% ipython --no-banner

In [1]: import numpy as np

In [2]: import numpy.linalg as la

In [3]: np.set_printoptions(precision=3, suppress=True, linewidth=200)

In [4]: f = np.array([-2, 1, 2, 2, 2])

In [5]: rng = np.random.default_rng(78475)

In [6]: W0 = np.outer(rng.normal(size=14), f) + 0.05 * rng.normal(size=(14, 5))

In [7]: W0
Out[7]: 
array([[-1.469,  0.682,  1.433,  1.357,  1.478],
       [ 0.469, -0.222, -0.464, -0.476, -0.388],
       [ 1.212, -0.571, -1.238, -1.146, -1.216],
       [ 0.11 , -0.065, -0.094, -0.077, -0.175],
       [ 1.271, -0.582, -1.289, -1.309, -1.333],
       [ 1.353, -0.713, -1.42 , -1.421, -1.519],
       [-0.904,  0.411,  0.773,  0.852,  0.816],
       [ 3.051, -1.447, -2.986, -3.016, -3.046],
       [-2.441,  1.277,  2.505,  2.573,  2.5  ],
       [-2.322,  1.176,  2.344,  2.216,  2.305],
       [ 0.361, -0.186, -0.387, -0.456, -0.405],
       [ 3.52 , -1.726, -3.462, -3.404, -3.523],
       [-3.551,  1.728,  3.435,  3.513,  3.541],
       [-0.071, -0.07 ,  0.038, -0.098, -0.029]])

In [8]: cov = np.cov(W0, rowvar=False)

In [9]: print(np.argsort(-W0.std(axis=0).round(6), kind="stable"))
[4 0 2 3 1]

In [10]: np.polyfit(W0[:, 2], W0[:, 1], 1)
Out[10]: array([0.496, 0.007])

In [11]: print(cov.shape)
(5, 5)

In [12]: Xc = W0 - W0.mean(axis=0)

In [13]: vecs = la.svd(Xc)[2][:1]

In [14]: B = Xc - Xc @ vecs.T @ vecs

In [15]: la.norm(B, axis=1).round(6).argmax()
Out[15]: np.int64(8)

In [16]: print(round(float(la.norm(B) / la.norm(Xc)), 3))
0.022

In [17]: print((Xc @ vecs.T).std(axis=0))
[4.022]

In [18]: idx = W0[:, 4] > np.median(W0[:, 4])

In [19]: f = W0[idx].mean(axis=0) - W0[~idx].mean(axis=0)

In [20]: ((W0 - W0.mean(axis=0)) @ f > 0).astype(int)
Out[20]: array([1, 0, 0, 0, 0, 0, 1, 0, 1, 1, 0, 0, 1, 1])

In [21]: np.round((((W0 - W0.mean(axis=0)) @ f > 0) == idx).mean(), 3)
Out[21]: np.float64(0.929)

In [22]: B = np.array([[3, 0, 2, 2], [2, 3, 3, 1], [1, 1, 3, 0], [2, 1, 3, 2]])

In [23]: C = np.array([[2]])

In [24]: M = np.block([[B, np.array([[-9], [7], [-8], [6]])], [np.zeros((1, 4)), C]])

In [25]: M
Out[25]: 
array([[ 3.,  0.,  2.,  2., -9.],
       [ 2.,  3.,  3.,  1.,  7.],
       [ 1.,  1.,  3.,  0., -8.],
       [ 2.,  1.,  3.,  2.,  6.],
       [ 0.,  0.,  0.,  0.,  2.]])

In [26]: B = M + rng.integers(-2, 3, (5, 4)) @ rng.integers(-2, 3, (4, 5))

In [27]: B
Out[27]: 
array([[ 0., -2.,  9.,  2., -2.],
       [ 6.,  8.,  1.,  4., 13.],
       [ 0.,  0.,  8., -1., -3.],
       [ 6.,  6., -5.,  7.,  6.],
       [ 0.,  1.,  4., -1.,  6.]])

In [28]: np.abs(B - M).sum(axis=1)
Out[28]: array([19., 20., 13., 22., 10.])

In [29]: B.mean(axis=0)
Out[29]: array([2.4, 2.6, 3.4, 2.2, 4. ])

In [30]: B.sum(axis=1)
Out[30]: array([ 7., 32.,  4., 20., 10.])

In [31]: round(la.norm(B), 3)
Out[31]: np.float64(26.249)

In [32]: np.diff(B, axis=0)
Out[32]: 
array([[  6.,  10.,  -8.,   2.,  15.],
       [ -6.,  -8.,   7.,  -5., -16.],
       [  6.,   6., -13.,   8.,   9.],
       [ -6.,  -5.,   9.,  -8.,   0.]])

In [33]: B.shape
Out[33]: (5, 5)

In [34]: np.count_nonzero(B)
Out[34]: np.int64(21)

In [35]: np.unravel_index(np.abs(B).argmax(), B.shape)
Out[35]: (np.int64(1), np.int64(4))

In [36]: np.abs(B).max()
Out[36]: np.float64(13.0)

In [37]: B.sum(axis=0)
Out[37]: array([12., 13., 17., 11., 20.])

In [38]: arr = np.array([[-2, 3, 2],
    ...:     [-4, 1, 0],
    ...:     [-2, 3, 2],
    ...:     [-3, 2, 1],
    ...:     [-5, 0, -1],
    ...:     [-2, 3, 2],
    ...:     [-5, 0, -1]])

In [39]: Uu, s, vt = la.svd(arr)

In [40]: vecs = vt[:(s > 1e-8).sum()]

In [41]: vec = arr[3] + 3 * arr[6] + rng.integers(2) * np.eye(3)[0]

In [42]: vec
Out[42]: array([-17.,   2.,  -2.])

In [43]: vecs.T @ vecs
Out[43]: 
array([[ 0.976, -0.095,  0.119],
       [-0.095,  0.619,  0.476],
       [ 0.119,  0.476,  0.405]])

In [44]: np.allclose(vecs.T @ vecs @ vec, vec)
Out[44]: False
